$ ipython --no-banner

In [1]: import numpy as np

In [2]: import numpy.linalg as la

In [3]: np.set_printoptions(suppress=True, linewidth=100)

In [4]: feats = np.load("test5.npy")

In [5]: feats
Out[5]: 
array([[62.113, 21.652, 60.653],
       [60.542, 20.48 , 60.061],
       [60.937, 19.094, 60.473],
       [59.734, 21.088, 58.358],
       [57.236, 19.965, 60.671],
       [60.682, 18.059, 59.481],
       [59.269, 21.264, 61.707],
       [59.11 , 21.563, 61.357],
       [60.256, 20.54 , 60.015],
       [58.763, 20.224, 58.768]])

In [6]: la.matrix_rank(feats)
Out[6]: np.int64(3)

In [7]: np.unravel_index(np.abs(feats).argmax(), feats.shape)
Out[7]: (np.int64(0), np.int64(0))

In [8]: np.abs(feats).max()
Out[8]: np.float64(62.113)

In [9]: left, sig, Vt = la.svd(feats)

In [10]: np.argmax(sig[:-1] / (sig[1:] + 1e-6)) + 1
Out[10]: np.int64(1)

In [11]: sig.round(3)
Out[11]: array([276.034,   4.012,   2.937])

In [12]: A2 = left[:, :1] @ np.diag(sig[:1]) @ Vt[:1]

In [13]: np.round(la.norm(feats - A2, 2), 3), np.round(sig[1], 3)
Out[13]: (np.float64(4.012), np.float64(4.012))

In [14]: round(la.norm(feats - A2) / la.norm(feats), 3)
Out[14]: np.float64(0.018)

In [15]: la.matrix_rank(feats, rtol=0.05)
Out[15]: np.int64(1)

In [16]: la.matrix_rank(feats, rtol=0.1)
Out[16]: np.int64(1)

In [17]: [round(float(x), 3) for x in la.svd(feats, compute_uv=False)[:3]]
Out[17]: [276.034, 4.012, 2.937]

In [18]: np.argsort(-la.norm(feats, axis=0).round(6), kind="stable")[:3]
Out[18]: array([2, 0, 1])
